% python3 -q
>>> import numpy as np
>>> from numpy import linalg as LA
>>> np.set_printoptions(precision=3, suppress=True, linewidth=160, legacy="1.25")
>>> K = np.load("m.npy")
>>> K
array([[ 0, -1,  3,  1],
       [ 7,  6, 10,  8],
       [ 1,  0,  4,  2],
       [ 5,  4,  8,  6]])
>>> W1 = np.array([[0, 1, 1, 0, 0], [0, 2, 2, 2, 1], [0, 2, 2, 1, 0], [0, 2, 0, 0, 2]])
>>> beta = np.array([1, 3, 0, -3, -2])
>>> H = np.maximum(K @ W1 + beta, 0)
>>> (H > 0).astype(int)
array([[1, 1, 1, 0, 0],
       [1, 1, 1, 1, 1],
       [1, 1, 1, 1, 1],
       [1, 1, 1, 1, 1]])
>>> H
array([[ 1,  9,  4,  0,  0],
       [ 1, 58, 39, 19, 20],
       [ 1, 16,  9,  1,  2],
       [ 1, 44, 29, 13, 14]])
>>> LA.matrix_rank(H)
3
>>> W2 = np.array([[-2, 0, 0], [2, 0, 0], [-1, 2, -1], [1, 1, 0], [-2, 2, -1]])
>>> H @ W2
array([[ 12,   8,  -4],
       [ 54, 137, -59],
       [ 18,  23, -11],
       [ 42,  99, -43]])
>>> W1 @ W2
array([[ 1,  2, -1],
       [ 2,  8, -3],
       [ 3,  5, -2],
       [ 0,  4, -2]])
>>> x = np.array([-2, 1, -1, -1])
>>> a = np.maximum(K @ x, 0)
>>> np.tanh(K @ x)
array([-1., -1., -1., -1.])
>>> np.maximum(K @ x, 0) - np.maximum(-K @ x, 0)
array([ -5, -26,  -8, -20])
>>> np.flatnonzero(a > 1e-9)
array([], dtype=int64)
>>> K.T @ a
array([0, 0, 0, 0])
>>> def softmax(z):
...     e = np.exp(z - z.max(axis=-1, keepdims=True))
...     return e / e.sum(axis=-1, keepdims=True)
... 
>>> np.round(softmax(10 * K[1]), 3) + 0
array([0., 0., 1., 0.])
>>> scores = K @ K.T / np.sqrt(4)
>>> softmax(scores)[1] @ K
array([ 7.,  6., 10.,  8.])
>>> P = np.triu(np.array([[1, 1, 1, 1], [-3, 3, -2, -2], [2, 2, 1, 3], [1, 3, 0, 2]]), 1) + np.eye(4)
>>> Y = P @ K @ LA.inv(P)
>>> P @ K - K @ P
array([[ 13.,  10.,  20.,   5.],
       [-12., -15., -19., -41.],
       [ 15.,  11.,  23.,   5.],
       [  0.,  -5.,   3., -21.]])
>>> np.round(np.poly(Y), 3) + 0
array([  1., -16.,  35.,   0.,   0.])
>>> np.trace(Y), np.trace(K)
(16.0, 16)
>>> np.round(LA.det(Y), 3)
-0.0
>>> feats = np.load("layer4.npy")
>>> feats
array([[-0.1, -6.5, -0.8,  0.9, -0.8],
       [-0.6,  2. , -0.4, -1. ,  0.7],
       [ 0.8,  1. ,  0.5, -0.6,  0.1]])
>>> np.unravel_index(np.abs(feats).argmax(), feats.shape)
(0, 1)
>>> np.abs(feats).max()
6.5
>>> feats - feats[0]
array([[ 0. ,  0. ,  0. ,  0. ,  0. ],
       [-0.5,  8.5,  0.4, -1.9,  1.5],
       [ 0.9,  7.5,  1.3, -1.5,  0.9]])
>>> np.round(feats.sum(axis=0), 3) + 0
array([ 0.1, -3.5, -0.7, -0.7,  0. ])
>>> feats[3]
Traceback (most recent call last):
  File "<python-input-36>", line 1, in <module>
    feats[3]
    ~~~~~^^^
IndexError: index 3 is out of bounds for axis 0 with size 3
>>> np.round(feats.mean(axis=0), 3) + 0
array([ 0.033, -1.167, -0.233, -0.233,  0.   ])
>>> np.zeros(3, 5)
Traceback (most recent call last):
  File "<python-input-38>", line 1, in <module>
    np.zeros(3, 5)
    ~~~~~~~~^^^^^^
TypeError: Cannot interpret '5' as a data type
>>> np.count_nonzero(feats)
15
>>> LA.svd(feats, compute_uv=False)
array([7.088, 1.304, 0.82 ])
>>> u, g = feats[2], feats[1]
>>> u @ g
1.99
>>> pr = (u @ g) / (u @ u) * u
>>> LA.matrix_rank(np.outer(u, g))
1
>>> round((g - pr) @ u, 3)
0.0
>>> X = np.load("block7.npy")
>>> X
array([[ 3,  0,  0,  0,  0,  0,  0],
       [ 0,  0,  9, -6,  1, -6,  8],
       [ 0,  3, -2, -2, -3, -8, -9],
       [ 0,  1,  1,  5, -8,  4,  5],
       [ 0,  8, -8,  5,  4, -7, -9],
       [ 0,  4,  0,  7, -6, -7,  5],
       [ 0, -4, -5,  7,  4, -1, -1]])
>>> Y = LA.inv(X)
>>> (np.abs(Y) > 1e-9).astype(int)
array([[1, 0, 0, 0, 0, 0, 0],
       [0, 1, 1, 1, 1, 1, 1],
       [0, 1, 1, 1, 1, 1, 1],
       [0, 1, 1, 1, 1, 1, 1],
       [0, 1, 1, 1, 1, 1, 1],
       [0, 1, 1, 1, 1, 1, 1],
       [0, 1, 1, 1, 1, 1, 1]])
>>> np.round(X @ Y, 3) + 0
array([[1., 0., 0., 0., 0., 0., 0.],
       [0., 1., 0., 0., 0., 0., 0.],
       [0., 0., 1., 0., 0., 0., 0.],
       [0., 0., 0., 1., 0., 0., 0.],
       [0., 0., 0., 0., 1., 0., 0.],
       [0., 0., 0., 0., 0., 1., 0.],
       [0., 0., 0., 0., 0., 0., 1.]])
>>> round(float(LA.det(X) * LA.det(Y)), 3)
1.0
>>> round(LA.cond(X), 3)
41.502
>>> LA.det(X) * Y
array([[-154270.,      -0.,      -0.,      -0.,      -0.,      -0.,      -0.],
       [     -0.,  -19290.,   24000.,  -34590.,  -54075.,   18375.,   35280.],
       [     -0., -277512., -112788., -406932., -160668.,  321498., -186162.],
       [     -0., -156882.,  -59178., -256842., -106458.,  181758., -139752.],
       [     -0.,  -64314.,   10344.,  -57024.,  -54546.,   71556.,  -44034.],
       [      0.,  -20250.,    7920.,  -71580.,  -29415.,   63915.,   -6870.],
       [      0.,  129540.,   87150.,  218610.,   85665., -186375.,  104970.]])
>>> data = np.array([[-1.0, 1.0, 0.0, 0.0, 0.0],
...     [0.0, -1.0, 1.0, 0.0, 0.0],
...     [0.0, 0.0, -1.0, 1.0, 0.0],
...     [0.0, 0.0, 0.0, -1.0, 1.0],
...     [0.0, 0.0, 0.0, 0.0, -1.0]])
>>> LA.matrix_power(data, 3)
array([[-1.,  3., -3.,  1.,  0.],
       [ 0., -1.,  3., -3.,  1.],
       [ 0.,  0., -1.,  3., -3.],
       [ 0.,  0.,  0., -1.,  3.],
       [ 0.,  0.,  0.,  0., -1.]])
>>> np.allclose(data @ data.T, data.T @ data)
False
>>> (data + data.T) / 2
array([[-1. ,  0.5,  0. ,  0. ,  0. ],
       [ 0.5, -1. ,  0.5,  0. ,  0. ],
       [ 0. ,  0.5, -1. ,  0.5,  0. ],
       [ 0. ,  0. ,  0.5, -1. ,  0.5],
       [ 0. ,  0. ,  0. ,  0.5, -1. ]])
>>> np.round(np.abs(LA.eigvals(data)).max(), 3)
1.0
>>> np.round(LA.det(data), 3)
-1.0
